$ python3 -q
>>> import numpy as np
>>> np.set_printoptions(precision=2, suppress=True, linewidth=140)
>>> K = np.loadtxt("sample5.csv", delimiter=",")
>>> K
array([[0., 1., 0., 1.],
       [1., 0., 0., 1.],
       [0., 0., 0., 0.],
       [1., 1., 0., 0.]])
>>> x0 = np.array([-3, 5, 2, 4])
>>> h1 = np.maximum(K @ x0, 0)
>>> np.flatnonzero(h1 > 1e-9)
array([0, 1, 3])
>>> F = np.load("dump.npy")
>>> print(F)
[[-1  0  0  0]
 [ 0  0  0  0]
 [ 0  0 -9  0]
 [ 0  0  0  0]]
>>> [round(float(x), 2) for x in np.linalg.svd(F, compute_uv=False)[:3]]
[9.0, 1.0, 0.0]
>>> np.linalg.matrix_rank(F, rtol=0.1)
np.int64(2)
>>> np.linalg.cond(F) > 100
np.True_
>>> print(np.round(np.linalg.norm(F, 2) / np.linalg.norm(F), 2))
0.99
>>> rng = np.random.default_rng(77)
>>> A2 = F + rng.integers(-2, 3, (4, 2)) @ rng.integers(-2, 3, (2, 4))
>>> A2
array([[-6,  4,  0,  0],
       [ 2, -1, -1, -1],
       [ 3, -3, -8,  1],
       [ 5, -4,  0,  0]])
>>> np.linalg.matrix_rank(A2 - F, tol=1e-8)
np.int64(2)
>>> np.round(np.linalg.svd(A2 - F, compute_uv=False), 2) + 0
array([10.23,  2.09,  0.  ,  0.  ])
>>> data = np.load("a.npy")
>>> data
array([[ 13.09,   6.17, -12.45],
       [ -5.36,  22.4 ,  -1.38],
       [ -8.87,  -0.11,  10.91],
       [  1.37, -12.87,  -5.53],
       [  1.56,   5.46,  -2.56],
       [  3.  ,  13.01, -13.7 ],
       [ -7.18,   3.02,  -2.13],
       [ -0.94,   6.22,   2.42],
       [  1.96, -12.1 ,   0.9 ],
       [ 12.15,  14.26, -18.98],
       [ -2.67,  -8.69,   2.61],
       [ -4.45,   0.55,   6.38],
       [ -0.96,  -2.95,  -3.39],
       [-11.33,  -8.38,  15.63],
       [-13.89, -22.65,   7.48],
       [ 21.32,  10.69, -18.05],
       [-22.38,   6.04,  14.86]])
>>> r0 = np.array([-2, 0, 1])
>>> print(np.correlate(data[14], data[11], "full"))
[ -88.62 -152.15   97.08  104.91  -33.29]
>>> x0 = np.array([3, 0, 0])
>>> rhs = data @ x0
>>> np.round(np.linalg.pinv(data) @ data, 2) + 0
array([[1., 0., 0.],
       [0., 1., 0.],
       [0., 0., 1.]])
>>> np.round(np.linalg.solve(data.T @ data, data.T @ rhs), 2) + 0
array([3., 0., 0.])
>>> np.round(np.linalg.lstsq(data, rhs)[0], 2) + 0
array([3., 0., 0.])
>>> rhs = rhs + 0.1 * rng.normal(size=17)
>>> rhs
array([ 39.09, -16.18, -26.62,   4.28,   4.69,   9.09, -21.73,  -2.94,   5.98,  36.39,  -8.02, -13.28,  -3.1 , -34.11, -41.68,  63.81,
       -67.21])
>>> b, *_ = np.linalg.lstsq(data, rhs)
>>> print(round(float(np.linalg.norm(rhs - data @ b)), 2))
0.46
>>> b.round(2) + 0
array([3., 0., 0.])
>>> [round(float(np.linalg.norm(np.linalg.solve(data.T @ data + lam * np.eye(3), data.T @ rhs))), 2) for lam in (0, 1, 10, 100)]
[3.0, 2.99, 2.94, 2.55]
>>> b.round()
array([ 3., -0.,  0.])
>>> np.round(data.T @ (rhs - data @ b), 2) + 0
array([0., 0., 0.])
>>> A2 = np.c_[data[:, :2] @ np.array([[-3, -2], [-1, 1]]), np.array([-1, 2, 0, -3, 1, 2, -3, -2, 0, 3, 1, -2, 3, 0, -2, -1, 3])]
>>> A2
array([[-45.44, -20.01,  -1.  ],
       [ -6.32,  33.12,   2.  ],
       [ 26.72,  17.63,   0.  ],
       [  8.76, -15.61,  -3.  ],
       [-10.14,   2.34,   1.  ],
       [-22.01,   7.01,   2.  ],
       [ 18.52,  17.38,  -3.  ],
       [ -3.4 ,   8.1 ,  -2.  ],
       [  6.22, -16.02,   0.  ],
       [-50.71, -10.04,   3.  ],
       [ 16.7 ,  -3.35,   1.  ],
       [ 12.8 ,   9.45,  -2.  ],
       [  5.83,  -1.03,   3.  ],
       [ 42.37,  14.28,   0.  ],
       [ 64.32,   5.13,  -2.  ],
       [-74.65, -31.95,  -1.  ],
       [ 61.1 ,  50.8 ,   3.  ]])
>>> print(np.linalg.matrix_rank(np.c_[data, A2]))
4
>>> np.round(np.linalg.norm(A2 - data @ np.linalg.lstsq(data, A2)[0], axis=0), 2) + 0
array([0.  , 0.  , 7.28])
>>> np.round(np.linalg.lstsq(data, A2[:, 0])[0], 2) + 0
array([-3., -1.,  0.])
>>> dist = np.linalg.norm(data[:, None] - data[None], axis=-1)
>>> np.flatnonzero(dist[5] < dist.mean() / 2)
array([5, 9])
>>> np.linalg.matrix_rank(dist ** 2)
np.int64(5)
>>> dist.mean(axis=1).argmax()
np.int64(15)
>>> W = np.array([[3, 3, 9], [-4, -7, 8], [-9, -5, 5]])
>>> b = np.array([-1, 0, -1])
>>> H = np.maximum(data @ W + b, 0)
>>> print((H > 0).astype(int))
[[1 1 1]
 [0 0 1]
 [0 0 0]
 [1 1 0]
 [1 0 1]
 [1 0 1]
 [0 0 0]
 [0 0 1]
 [1 1 0]
 [1 1 1]
 [1 1 0]
 [0 0 0]
 [1 1 0]
 [0 0 0]
 [0 1 0]
 [1 1 1]
 [0 0 0]]
>>> W2 = np.array([[-1, 1], [5, -3], [1, -1]])
>>> (H @ W2).round(6).argmax(axis=1)
array([0, 0, 0, 0, 0, 1, 0, 0, 0, 0, 0, 0, 0, 0, 0, 0, 0])
